>>> import numpy as np
>>> from numpy import linalg as LA
>>> np.set_printoptions(precision=3, suppress=True, linewidth=140)
>>> K = np.load("a.npy")
>>> K
array([[34,  6,  5],
       [ 6,  4, 10],
       [ 5, 10, 29]])
>>> U, s, VT = LA.svd(K)
>>> V = VT[:(s > 1e-8).sum()]
>>> rng = np.random.default_rng(16140)
>>> vec = K[0] + -1 * K[1] + rng.integers(2) * np.eye(3)[2]
>>> vec
array([28.,  2., -5.])
>>> np.diag(V.T @ V)
array([0.985, 0.108, 0.907])
>>> LA.matrix_rank(np.vstack([K, vec]))
np.int64(2)
>>> A2 = K / LA.norm(K, axis=1, keepdims=True)
>>> gram = A2 @ A2.T
>>> np.round(np.degrees(np.arccos(np.clip(gram[2, 1], -1, 1))), 3)
np.float64(20.034)
>>> np.argwhere(np.triu(np.abs(gram) > 0.95, 1))
array([], shape=(0, 2), dtype=int64)
>>> X = np.load("mat.npy")
>>> X
array([[ 0.887, -2.341, -0.581],
       [-1.788,  2.805,  0.996],
       [-0.133, -4.572, -1.559],
       [ 2.187, -1.745, -0.515],
       [ 0.749,  2.284,  0.009],
       [-1.046,  2.254,  0.774],
       [-0.898, -0.452,  0.612],
       [ 0.535, -2.777, -1.651],
       [-2.675,  1.244,  0.646],
       [ 2.772, -0.765, -0.565],
       [-1.565, -1.385,  0.183],
       [ 0.399,  4.939,  1.694],
       [ 0.374, -5.005, -1.522],
       [ 1.046,  3.014,  1.588],
       [-0.351, -0.851, -0.797],
       [-1.357,  2.647,  0.799],
       [ 1.095, -4.076, -1.565],
       [-0.529,  1.024,  0.478]])
>>> cen = X - X.mean(axis=0)
>>> V = LA.svd(cen)[2][:2]
>>> A2 = cen - cen @ V.T @ V
>>> round(float(LA.norm(A2) / LA.norm(cen)), 3)
0.11
>>> A2.std(axis=0)
array([0.035, 0.116, 0.343])
>>> M = np.loadtxt("layer12.csv", delimiter=",")
>>> M
array([[-2.297,  0.317,  1.904],
       [-2.215, -0.817,  1.852],
       [-1.227, -2.526,  1.056],
       [-1.894, -1.692,  1.598],
       [ 2.307, -0.018, -1.917],
       [-1.979, -1.519,  1.666],
       [ 2.302, -0.232, -1.91 ],
       [ 0.795, -2.826, -0.62 ],
       [-1.83 , -1.805,  1.546],
       [ 0.129,  2.994, -0.149],
       [ 2.225,  0.767, -1.86 ],
       [-0.457, -2.935,  0.421],
       [ 2.065, -1.363, -1.697],
       [-1.003, -2.69 ,  0.872],
       [ 2.258,  0.593, -1.885],
       [-1.794,  1.907,  1.464],
       [ 0.476, -2.941, -0.354],
       [ 0.401, -2.959, -0.292],
       [-2.307, -0.051,  1.918],
       [-0.98 , -2.704,  0.852],
       [-1.134,  2.626,  0.905],
       [ 2.306, -0.121, -1.915],
       [ 1.726,  1.971, -1.462],
       [ 1.339,  2.428, -1.147],
       [ 2.303,  0.155, -1.916],
       [ 1.645,  2.084, -1.397],
       [ 0.392,  2.952, -0.367],
       [ 1.345, -2.453, -1.083]])
>>> # rows and columns are dependent
>>> A2 = M / LA.norm(M, axis=1, keepdims=True)
>>> gram = A2 @ A2.T
>>> np.argwhere(np.triu(np.abs(gram) > 0.95, 1))
array([[ 0,  4],
       [ 0,  6],
       [ 0, 14],
       [ 0, 18],
       [ 0, 21],
       [ 0, 24],
       [ 1,  4],
       [ 1,  5],
       [ 1, 10],
       [ 1, 14],
       [ 1, 18],
       [ 1, 21],
       [ 1, 24],
       [ 2, 13],
       [ 2, 19],
       [ 2, 22],
       [ 2, 23],
       [ 2, 25],
       [ 3,  5],
       [ 3,  8],
       [ 3, 22],
       [ 3, 25],
       [ 4,  6],
       [ 4, 10],
       [ 4, 14],
       [ 4, 18],
       [ 4, 21],
       [ 4, 24],
       [ 5,  8],
       [ 5, 10],
       [ 5, 22],
       [ 5, 25],
       [ 6, 14],
       [ 6, 18],
       [ 6, 21],
       [ 6, 24],
       [ 7, 16],
       [ 7, 17],
       [ 7, 20],
       [ 7, 27],
       [ 8, 22],
       [ 8, 23],
       [ 8, 25],
       [ 9, 11],
       [ 9, 16],
       [ 9, 17],
       [ 9, 26],
       [10, 14],
       [10, 18],
       [10, 21],
       [10, 24],
       [11, 13],
       [11, 19],
       [11, 26],
       [12, 15],
       [13, 19],
       [13, 23],
       [13, 26],
       [14, 18],
       [14, 21],
       [14, 24],
       [15, 27],
       [16, 17],
       [16, 20],
       [18, 21],
       [18, 24],
       [19, 23],
       [19, 26],
       [20, 27],
       [21, 24],
       [22, 23],
       [22, 25],
       [23, 25]])
>>> round(float(np.degrees(np.arccos(np.clip(gram[6, 18], -1, 1)))), 3)
174.58
